% python3 -q
>>> import numpy as np
>>> import numpy.linalg as la
>>> np.set_printoptions(precision=4, suppress=True, linewidth=200)
>>> rd = lambda a: np.round(a, 4) + 0
>>> arr = np.diag(np.array([0, 2, 2, -2, -1])) + 2 * np.eye(5, k=1) + 2 * np.eye(5, k=-1)
>>> arr
array([[ 0.,  2.,  0.,  0.,  0.],
       [ 2.,  2.,  2.,  0.,  0.],
       [ 0.,  2.,  2.,  2.,  0.],
       [ 0.,  0.,  2., -2.,  2.],
       [ 0.,  0.,  0.,  2., -1.]])
>>> vals, vecs = la.eigh(arr)
>>> np.abs(vecs[:, -1]).round(6).argmax()
np.int64(1)
>>> rd(vals)
array([-4.0637, -1.5545,  0.    ,  1.8652,  4.753 ])
>>> rd(np.abs(vecs[:, -1]))
array([0.2836, 0.6739, 0.644 , 0.2126, 0.0739])
>>> rd(la.eigvalsh(arr + -3 * np.eye(5)))
array([-7.0637, -4.5545, -3.    , -1.1348,  1.753 ])
>>> la.matrix_rank(arr, rtol=0.1)
np.int64(4)
>>> rd(la.norm(arr, 2) / la.norm(arr))
np.float64(0.7085)
>>> u, g = arr[2], arr[3]
>>> u @ g
np.float64(0.0)
>>> p = (u @ g) / (u @ u) * u
>>> g - p
array([ 0.,  0.,  2., -2.,  2.])
>>> vals, vecs = la.eigh(arr)
>>> x0 = np.array([-8, 3, -5, 3, 2])
>>> rd(la.eigvalsh(arr[1:, 1:]))
array([-4.0524, -0.4158,  1.0826,  4.3856])
>>> np.abs(arr).sum(axis=1).max(), rd(np.abs(vals).max())
(np.float64(6.0), np.float64(4.753))
>>> x0 @ arr @ x0
np.float64(-146.0)
>>> out = np.array([[-2, 1], [1, 2], [-1, 1], [2, 2], [-2, 2]])
>>> out.T @ arr.T
array([[  2.,  -4.,   4., -10.,   6.],
       [  4.,   8.,  10.,   2.,   2.]])
>>> out @ arr
Traceback (most recent call last):
  File "<python-input-24>", line 1, in <module>
    out @ arr
    ~~~~^~~~~
ValueError: matmul: Input operand 1 has a mismatch in its core dimension 0, with gufunc signature (n?,k),(k,m?)->(n?,m?) (size 5 is different from 2)
>>> np.einsum("ij,ij->i", arr, arr)
array([ 4., 12., 12., 12.,  5.])
>>> np.vstack([arr, out.T]).shape
(7, 5)
>>> np.einsum("ik,kj->ji", arr, out)
array([[  2.,  -4.,   4., -10.,   6.],
       [  4.,   8.,  10.,   2.,   2.]])
>>> W0 = np.array([[-0.3, -1.0, 0.3, -6.0],
...     [-0.3, -0.8, 0.7, -5.0],
...     [-0.3, -0.5, 1.2, 4.0]])
>>> rng = np.random.default_rng(756997)
>>> out = W0 + rng.integers(-2, 3, (3, 2)) @ rng.integers(-2, 3, (2, 4))
>>> out
array([[ 1.7, -3. , -0.7, -6. ],
       [-2.3,  5.2,  5.7, -7. ],
       [-0.3, -0.5,  1.2,  4. ]])
>>> rd(la.svd(out - W0, compute_uv=False))
array([8.696 , 1.5428, 0.    ])
>>> np.abs(out - W0).sum(axis=1)
array([ 5., 15.,  0.])
>>> la.matrix_rank(out - W0, tol=1e-8)
np.int64(2)
>>> basis = np.array([[0, -7, -1, -4, 9, -7], [-6, -6, -3, 2, 2, -9]])
>>> X = np.repeat(basis, 28 // 2, axis=0)
>>> X = X + 0.3 * rng.normal(size=X.shape)
>>> rd(X)
array([[ 0.5096, -7.4675, -0.837 , -3.9074,  9.1549, -7.4275],
       [ 0.0379, -7.9782, -0.7389, -4.5443,  9.0387, -6.8487],
       [-0.0022, -6.7533, -1.4466, -3.473 ,  9.1832, -7.0338],
       [ 0.3521, -6.8476, -1.254 , -4.1088,  8.9613, -7.1989],
       [-0.0198, -7.511 , -1.4682, -3.8686,  8.8729, -7.3305],
       [-0.1388, -7.3012, -1.3696, -4.2332,  9.0257, -7.0105],
       [ 0.0723, -6.1755, -0.7138, -4.0808,  9.5183, -7.061 ],
       [ 0.0239, -7.05  , -1.4025, -4.0534,  9.252 , -7.3457],
       [-0.8631, -6.8639, -0.9316, -3.9097,  9.0109, -7.5146],
       [ 0.5504, -7.1178, -0.5967, -3.864 ,  8.9176, -6.4323],
       [-0.4597, -6.7808, -1.3745, -3.7935,  9.0385, -7.2958],
       [-0.3689, -7.101 , -0.9175, -4.1305,  9.5547, -7.2886],
       [-0.3471, -7.0734, -0.5195, -3.9647,  9.2167, -7.3573],
       [ 0.3275, -6.7958, -1.0546, -3.9416,  8.8848, -6.5797],
       [-6.1604, -5.7387, -2.6601,  1.938 ,  2.0136, -8.9109],
       [-6.1722, -6.0974, -3.0251,  1.9068,  2.0076, -9.0145],
       [-5.2059, -6.511 , -2.8198,  1.7013,  2.566 , -9.2131],
       [-6.449 , -5.7244, -2.8271,  1.8601,  1.6408, -8.9736],
       [-5.7766, -6.1858, -2.9209,  1.7691,  2.5542, -8.9624],
       [-6.0003, -6.1212, -2.6872,  1.8841,  2.14  , -9.6525],
       [-5.9402, -6.0908, -2.4264,  1.9318,  1.7055, -8.9687],
       [-5.6635, -5.6689, -2.4756,  1.8725,  2.1123, -9.3342],
       [-5.8692, -6.0783, -3.2531,  1.8969,  1.7095, -8.5214],
       [-5.8439, -6.086 , -3.6439,  2.0025,  2.3056, -8.8691],
       [-5.7444, -5.7055, -2.9863,  1.7047,  1.8184, -8.9507],
       [-5.787 , -6.5069, -3.0025,  1.5462,  1.7375, -8.9807],
       [-6.2371, -5.85  , -2.7994,  2.1754,  2.2721, -9.1729],
       [-6.0448, -5.9987, -3.1108,  1.5633,  2.0566, -8.9362]])
>>> out = np.c_[X[:, :5] @ np.array([[1, 3, 3, 0, 3],
...     [2, 3, 0, 2, 2],
...     [1, -3, 1, 3, -2],
...     [3, -1, -2, -2, -3],
...     [-3, 1, -3, -2, 3]]), np.array([1, 5, 2, 1, 4, 1, 2, 3, 2, 1, 3, 4, 0, 1, 4, 0, 1, 4, 2, 1, 1, 3, 2, 2, 1, 2, 4, 2])]
>>> rd(out)
array([[-54.4492,  -5.3003, -18.958 , -27.9409,  27.4547,   1.    ],
       [-57.4066,  -8.021 , -18.6527, -27.1619,  26.3843,   5.    ],
       [-52.9241,  -3.2705, -22.0569, -29.2669,  27.3486,   2.    ],
       [-53.8073,  -2.6543, -18.8639, -27.1624,  29.0794,   1.    ],
       [-54.7348,  -5.4464, -20.4092, -29.4351,  26.0796,   4.    ],
       [-55.8874,  -4.9521, -20.3965, -28.2962,  27.4973,   1.    ],
       [-53.7898,  -2.5688, -20.8899, -25.3673,  30.091 ,   2.    ],
       [-55.3948,  -3.5657, -20.9801, -28.7047,  28.6926,   3.    ],
       [-54.2844,  -7.4653, -22.7341, -26.725 ,  24.3083,   2.    ],
       [-52.6265,  -5.1305, -17.9702, -26.1328,  26.9538,   1.    ],
       [-53.892 ,  -4.766 , -22.2823, -28.1753,  26.3043,   3.    ],
       [-56.5439,  -5.972 , -22.4271, -27.8027,  27.582 ,   4.    ],
       [-54.5577,  -7.5218, -21.2817, -26.2093,  25.395 ,   0.    ],
       [-52.798 ,  -3.4145, -18.8431, -26.6418,  27.9795,   1.    ],
       [-20.5245, -27.6413, -31.0581, -27.3609, -24.4115,   4.    ],
       [-21.6944, -27.6327, -31.378 , -29.099 , -24.3589,   0.    ],
       [-23.6419, -25.8266, -29.538 , -30.016 , -20.406 ,   1.    ],
       [-20.0668, -28.258 , -30.8166, -26.932 , -25.7994,   4.    ],
       [-23.4245, -26.3393, -31.4517, -29.781 , -21.5042,   2.    ],
       [-21.6975, -28.0469, -30.8763, -28.3521, -24.1011,   1.    ],
       [-19.8691, -29.0401, -29.227 , -26.7353, -25.8283,   1.    ],
       [-20.1962, -26.3304, -29.5482, -26.7343, -22.6576,   3.    ],
       [-20.7166, -26.2707, -29.7829, -29.1285, -23.8203,   2.    ],
       [-22.569 , -24.5547, -32.0975, -31.72  , -21.5065,   2.    ],
       [-20.4827, -25.2773, -29.084 , -27.416 , -22.3307,   1.    ],
       [-22.3771, -27.683 , -28.6685, -28.5885, -23.796 ,   2.    ],
       [-21.0267, -27.7663, -32.6778, -28.9934, -24.5223,   4.    ],
       [-22.6331, -26.3047, -30.5416, -28.5697, -22.4301,   2.    ]])
>>> rd(la.norm(la.qr(X)[0].T @ out, axis=0) ** 2 / ((out ** 2).sum(axis=0) + 1e-12))
array([1.    , 1.    , 1.    , 1.    , 1.    , 0.7601])
>>> la.matrix_rank(out)
np.int64(6)
>>> rd(la.norm(out - X @ la.lstsq(X, out)[0], axis=0))
array([0.    , 0.    , 0.    , 0.    , 0.    , 6.4423])
